% ipython --no-banner

In [1]: import numpy as np

In [2]: np.set_printoptions(precision=1, suppress=True, linewidth=140, sign=" ")

In [3]: data = np.array([[2, 2, 1],
   ...:     [4, 5, 4],
   ...:     [6, 5, 4],
   ...:     [6, 6, 6],
   ...:     [6, 8, 6],
   ...:     [8, 11, 8],
   ...:     [8, 14, 10],
   ...:     [8, 16, 10],
   ...:     [8, 19, 11],
   ...:     [8, 19, 14],
   ...:     [11, 22, 16]])

In [4]: Xs = data - data.mean(axis=0)

In [5]: V = np.linalg.svd(Xs)[2][:1]

In [6]: B = Xs - Xs @ V.T @ V

In [7]: print(np.diag(V.T @ V))
[ 0.1  0.6  0.3]

In [8]: print(B.std(axis=0))
[ 0.9  0.6  0.6]

In [9]: W2 = data[[1, 6]].astype(float)

In [10]: for _ in range(6):
    ...:     z = np.linalg.norm(data[:, None] - W2, axis=-1).argmin(axis=1)
    ...:     W2 = np.array([data[z == j].mean(axis=0) for j in range(2)])
    ...: 

In [11]: print(z)
[ 0  0  0  0  0  1  1  1  1  1  1]

In [12]: print(np.abs(W2[1] - W2[0]).argmax())
1

In [13]: W0 = np.load("m.npy")

In [14]: print(W0)
[[  3   3   0]
 [  4   4   0]
 [  5   6   0]
 [  7   7   1]
 [  7   8   1]
 [  7  11   1]
 [  7  11   1]
 [  7  13   2]
 [ 10  13   3]
 [ 10  15   6]
 [ 13  15   7]
 [ 15  18   9]
 [ 18  18  10]
 [ 18  21  12]
 [ 20  22  14]
 [ 20  22  14]]

In [15]: z = W0[:, 0] > np.median(W0[:, 0])

In [16]: r0 = W0[z].mean(axis=0) - W0[~z].mean(axis=0)

In [17]: print(np.round((((W0 - W0.mean(axis=0)) @ r0 > 0) == z).mean(), 1))
0.9

In [18]: print(z.astype(int))
[ 0  0  0  0  0  0  0  0  1  1  1  1  1  1  1  1]

In [19]: print(r0)
[  9.6  10.1   8.6]

In [20]: Xs = W0 - W0.mean(axis=0)

In [21]: U, sv, VT = np.linalg.svd(Xs, full_matrices=False)

In [22]: print(np.round(sv ** 2 / (sv ** 2).sum(), 1) + 0)
[ 1.  0.  0.]

In [23]: print(Xs.mean(axis=0))
[ 0.  0.  0.]

In [24]: P = W0 @ np.linalg.solve(W0.T @ W0, W0.T)

In [25]: print(np.allclose(P @ P, P))
True

In [26]: print(np.round(np.linalg.eigvalsh(P), 1) + 0)
[ 0.  0.  0.  0.  0.  0.  0.  0.  0.  0.  0.  0.  0.  1.  1.  1.]

In [27]: print(np.diag(P))
[ 0.1  0.1  0.1  0.2  0.2  0.2  0.2  0.4  0.1  0.3  0.1  0.1  0.3  0.2  0.3  0.3]

In [28]: print(round(np.trace(P), 1))
3.0

In [29]: print(np.linalg.matrix_rank(np.eye(16) - P))
13

In [30]: x = np.array([-2, 3, -1])

In [31]: rhs = W0 @ x

In [32]: print(np.linalg.solve(W0.T @ W0, W0.T @ rhs))
[-2.  3. -1.]

In [33]: print(np.round(np.linalg.pinv(W0) @ W0, 1) + 0)
[[ 1.  0.  0.]
 [ 0.  1.  0.]
 [ 0.  0.  1.]]

In [34]: print(np.linalg.lstsq(W0, rhs)[0])
[-2.  3. -1.]

In [35]: rng = np.random.default_rng(63)

In [36]: rhs = rhs + 0.3 * rng.normal(size=16)

In [37]: print(rhs)
[  3.2   4.7   7.5   6.    9.4  18.3  18.4  23.1  16.4  19.7  12.3  15.4   7.8  14.4  11.9  12. ]

In [38]: beta, *_ = np.linalg.lstsq(W0, rhs)

In [39]: print(beta)
[-2.   3.1 -1. ]

In [40]: print(np.round(W0.T @ (rhs - W0 @ beta), 1) + 0)
[ 0.  0.  0.]

In [41]: print([round(float(np.linalg.norm(np.linalg.solve(W0.T @ W0 + lam * np.eye(3), W0.T @ rhs))), 2) for lam in (0, 1, 10, 100)])
[3.82, 3.69, 2.96, 1.46]

In [42]: print(beta.round())
[-2.  3. -1.]

In [43]: print(W0[9] @ W0[14])
614

In [44]: print(np.linalg.norm(W0, axis=1).argmax())
14

In [45]: print(round(float(np.linalg.norm(W0) ** 2 / np.linalg.norm(W0, 2) ** 2), 1))
1.0

In [46]: print(round(float(np.linalg.norm(W0[9] - W0[14])), 1))
14.6

In [47]: print(np.linalg.norm(W0, axis=1))
[  4.2   5.7   7.8   9.9  10.7  13.1  13.1  14.9  16.7  19.   21.   25.1  27.3  30.1  32.9  32.9]

In [48]: K = np.load("arr.npy")

In [49]: print(K)
[[ 8 -3  8 -3  8 -3]
 [-3  3 -3  3 -3  3]
 [-3 -3 -3 -3 -3 -3]
 [ 8 -3  8 -3  8 -3]
 [-3  3 -3  3 -3  3]
 [-3 -3 -3 -3 -3 -3]]

In [50]: # columns 0 and 2 are equal

In [51]: rank = np.linalg.matrix_rank(K)

In [52]: print(rank)
2

In [53]: null = np.linalg.svd(K)[2][rank:].T

In [54]: print(np.allclose(K @ null, 0))
True

In [55]: print(np.round(null @ null.T, 1) + 0)
[[ 0.7  0.  -0.3  0.  -0.3  0. ]
 [ 0.   0.7  0.  -0.3  0.  -0.3]
 [-0.3  0.   0.7  0.  -0.3  0. ]
 [ 0.  -0.3  0.   0.7  0.  -0.3]
 [-0.3  0.  -0.3  0.   0.7  0. ]
 [ 0.  -0.3  0.  -0.3  0.   0.7]]

In [56]: print(np.round(K @ null, 1) + 0)
[[ 0.  0.  0.  0.]
 [ 0.  0.  0.  0.]
 [ 0.  0.  0.  0.]
 [ 0.  0.  0.  0.]
 [ 0.  0.  0.  0.]
 [ 0.  0.  0.  0.]]

In [57]: print(np.linalg.matrix_rank(K.T @ K), np.linalg.matrix_rank(K @ K.T))
2 2

In [58]: U, sv, VT = np.linalg.svd(K)

In [59]: V = VT[:(sv > 1e-8).sum()]

In [60]: x = K[2] + -1 * K[1] + rng.integers(2) * np.eye(6)[0]

In [61]: print(x)
[ 0. -6.  0. -6.  0. -6.]

In [62]: print(np.round(V.T @ V, 1) + 0)
[[ 0.3  0.   0.3  0.   0.3  0. ]
 [ 0.   0.3  0.   0.3  0.   0.3]
 [ 0.3  0.   0.3  0.   0.3  0. ]
 [ 0.   0.3  0.   0.3  0.   0.3]
 [ 0.3  0.   0.3  0.   0.3  0. ]
 [ 0.   0.3  0.   0.3  0.   0.3]]

In [63]: E = np.load("case17.npy")

In [64]: print(E)
[[  1.9   9.9   0. ]
 [ -1.8 -10.    0.2]
 [ -2.1 -10.    0. ]
 [  0.9   5.    0.1]]

In [65]: print(round(float(np.linalg.norm(E, 2)), 1))
18.3

In [66]: U, sv, VT = np.linalg.svd(E)

In [67]: print(np.argmax(sv[:-1] / (sv[1:] + 1e-6)) + 1)
1

In [68]: print(sv)
[ 18.3   0.3   0.2]

In [69]: B = U[:, :1] @ np.diag(sv[:1]) @ VT[:1]

In [70]: print(round(np.linalg.norm(E - B) / np.linalg.norm(E), 1))
0.0

In [71]: print(B.round(1) + 0)
[[  1.9   9.9   0. ]
 [ -1.9 -10.    0. ]
 [ -1.9 -10.    0. ]
 [  1.    5.    0. ]]

In [72]: print(round(float(np.linalg.norm(E - B, 2)), 1), round(float(sv[1]), 1))
0.3 0.3

In [73]: print(round(np.abs(E - B).max(), 1))
0.2

In [74]: print(np.linalg.matrix_rank(E, rtol=0.05))
1

In [75]: B = E / np.linalg.norm(E, axis=1)
---------------------------------------------------------------------------
ValueError                                Traceback (most recent call last)
Cell In[75], line 1
----> 1 B = E / np.linalg.norm(E, axis=1)

ValueError: operands could not be broadcast together with shapes (4,3) (4,) 

In [76]: B = E / np.linalg.norm(E, axis=1, keepdims=True)

In [77]: G = B @ B.T

In [78]: print(round(float(np.degrees(np.arccos(np.clip(G[1, 2], -1, 1)))), 1))
2.0

In [79]: print(G[1])
[-1.  1.  1. -1.]

In [80]: B = np.c_[E[:, :1] @ np.array([[3]]), np.array([0, 2, 0, 3])]

In [81]: print(B)
[[ 5.7  0. ]
 [-5.4  2. ]
 [-6.3  0. ]
 [ 2.7  3. ]]

In [82]: print(np.linalg.norm(np.linalg.qr(E)[0].T @ B, axis=0) ** 2 / ((B ** 2).sum(axis=0) + 1e-12))
[ 1.   0.9]

In [83]: F = np.load("a.npy")

In [84]: print(F)
[[ 0.  0.  0.  0.]
 [ 0.  2.  0.  5.]
 [ 0.  9.  0.  1.]
 [ 0.  3.  1.  1.]]

In [85]: # rows and columns are dependent

In [86]: print(np.argsort(-np.linalg.norm(F, axis=0).round(6), kind="stable")[:3])
[ 1  3  2]

In [87]: print(np.linalg.matrix_rank(F, rtol=0.1))
2

In [88]: print(np.sort(np.abs(np.linalg.eigvals(F))))
[ 0.   2.6  2.6  6.3]

In [89]: print((F + F.T) / 2)
[[ 0.   0.   0.   0. ]
 [ 0.   2.   4.5  4. ]
 [ 0.   4.5  0.   1. ]
 [ 0.   4.   1.   1. ]]

In [90]: print(np.linalg.matrix_power(F, 3))
[[   0.    0.    0.    0.]
 [   0.  128.   15.  115.]
 [   0.  189.   46.  152.]
 [   0.   96.   17.  108.]]

In [91]: print(np.allclose(F, F.T))
False

In [92]: assert F == F.T
---------------------------------------------------------------------------
ValueError                                Traceback (most recent call last)
Cell In[92], line 1
----> 1 assert F == F.T

ValueError: The truth value of an array with more than one element is ambiguous. Use a.any() or a.all()

In [93]: print(np.round(np.abs(np.linalg.eigvals(F)).max(), 1))
6.3

In [94]: print((F - F.T) / 2)
[[ 0.   0.   0.   0. ]
 [ 0.   0.  -4.5  1. ]
 [ 0.   4.5  0.   0. ]
 [ 0.  -1.   0.   0. ]]

In [95]: print(np.allclose(F @ F.T, F.T @ F))
False

In [96]: np.linalg.determinant(F)
---------------------------------------------------------------------------
AttributeError                            Traceback (most recent call last)
Cell In[96], line 1
----> 1 np.linalg.determinant(F)

AttributeError: module 'numpy.linalg' has no attribute 'determinant'

In [97]: W2 = np.array([[2, 2, -3], [-1, -3, -4]])

In [98]: feats = np.repeat(W2, 16 // 2, axis=0)

In [99]: feats = feats + 0.1 * rng.normal(size=feats.shape)

In [100]: print(feats)
[[ 2.   2.  -3. ]
 [ 2.2  2.  -3. ]
 [ 2.   2.  -2.9]
 [ 1.9  2.2 -2.9]
 [ 2.1  2.1 -3. ]
 [ 1.9  2.  -3.1]
 [ 2.1  1.9 -3. ]
 [ 2.1  1.8 -3. ]
 [-1.  -2.9 -4.1]
 [-0.9 -3.  -4.1]
 [-0.9 -2.9 -4.1]
 [-1.  -3.  -4.1]
 [-1.1 -3.  -4. ]
 [-0.9 -2.9 -3.8]
 [-0.9 -3.  -4. ]
 [-0.8 -3.1 -4. ]]

In [101]: Xs = feats - feats.mean(axis=0)

In [102]: V = np.linalg.svd(Xs)[2][:2]

In [103]: B = Xs - Xs @ V.T @ V

In [104]: print(np.round(B.std(axis=0), 1) + 0)
[ 0.   0.   0.1]

In [105]: print(np.round(np.cov(Xs @ V.T, rowvar=False), 1) + 0)
[[ 9.2  0. ]
 [ 0.   0. ]]

In [106]: print((Xs @ V.T).std(axis=0))
[ 2.9  0.1]

In [107]: print(np.diag(V.T @ V))
[ 1.   0.9  0.1]

In [108]: print(np.round(np.linalg.norm(B) / np.linalg.norm(Xs), 1))
0.0

In [109]: X = np.loadtxt("w.csv", delimiter=",")

In [110]: print(X)
[[ 0.  0.  0.]
 [ 0.  0.  0.]
 [ 0. -1. -4.]
 [-1. -1.  4.]
 [ 0.  0.  0.]
 [ 0. -1. -4.]
 [ 0.  0.  0.]
 [-1. -1.  4.]
 [-1. -1.  4.]
 [-1. -2.  2.]
 [-1. -2.  2.]
 [-1. -2.  2.]
 [ 0.  0.  0.]
 [-1. -1.  4.]
 [ 0.  0.  0.]
 [ 0.  0.  0.]
 [ 0. -1. -4.]
 [ 0.  0.  0.]
 [-1. -1.  4.]
 [-1. -2.  2.]
 [ 0.  0.  0.]
 [ 0.  0.  0.]
 [-1. -2.  2.]
 [-1. -2.  2.]
 [ 0.  0.  0.]]

In [111]: # row 1 repeats row 0

In [112]: Xs = X - X.mean(axis=0)

In [113]: U, sv, VT = np.linalg.svd(Xs, full_matrices=False)

In [114]: print(np.abs(VT[0]).argmax())
2

In [115]: print((np.sign(U[:, 0]) == np.sign(U[0, 0])).astype(int))
[ 1  1  1  0  1  1  1  0  0  0  0  0  1  0  1  1  1  1  0  0  1  1  0  0  1]

In [116]: print(np.round(Xs.mean(axis=0), 1) + 0)
[ 0.  0.  0.]

In [117]: print(np.linalg.matrix_rank(Xs))
3

In [118]: print(np.searchsorted(np.cumsum(sv ** 2) / (sv ** 2).sum(), 0.9) + 1)
1

In [119]: print(np.abs(U[:, 0]).argmax())
2

In [120]: print(round(float((sv ** 2).sum() ** 2 / (sv ** 4).sum()), 1))
1.2

In [121]: print(np.argsort(-np.linalg.norm(X, axis=0).round(6), kind="stable")[:3])
[ 2  1  0]

In [122]: print(np.linalg.cond(X) > 100)
False

In [123]: print(np.linalg.matrix_rank(X, rtol=0.1))
2

In [124]: print(round(np.log10(np.linalg.cond(X))))
2

In [125]: W2 = X[[2, 24]].astype(float)

In [126]: for _ in range(6):
     ...:     z = np.linalg.norm(X[:, None] - W2, axis=-1).argmin(axis=1)
     ...:     W2 = np.array([X[z == j].mean(axis=0) for j in range(2)])
     ...: 

In [127]: print(z)
[ 1  1  0  1  1  0  1  1  1  1  1  1  1  1  1  1  0  1  1  1  1  1  1  1  1]

In [128]: print(np.abs(W2[1] - W2[0]).argmax())
2

In [129]: print(np.bincount(z))
[  3  22]

In [130]: print(np.sort(np.linalg.eigvals(F).real))
[-1.7 -1.7  0.   6.3]

In [131]: print(np.flatnonzero(np.linalg.matrix_power((F != 0) + (F.T != 0) + np.eye(4), 4)[1]))
[ 1  2  3]

In [132]: arr = np.loadtxt("sample1.csv", delimiter=",")

In [133]: print(arr)
[[  0.1   0.5   1. ]
 [  0.3   1.   -0.8]
 [  2.2  -0.9  -0.4]
 [  0.2  -0.9   0.3]
 [ -1.2  -1.1   1.3]
 [ 28.  -40.   -2. ]
 [ -1.   -0.8  -0.7]
 [  1.5   1.6  -0.3]
 [ -1.3   0.3   1.4]
 [ -1.6   1.3   0.6]
 [ -1.2  -1.7   2.7]
 [ -0.9   0.1  -1.6]
 [  0.6   1.2   0.3]]

In [134]: # row 5 dominates

In [135]: Q, V = np.linalg.qr(arr[:, :2])[0], np.linalg.qr(arr[:, 2:])[0]

In [136]: sv = np.linalg.svd(Q.T @ V, compute_uv=False)

In [137]: print((sv > 0.9).sum())
0
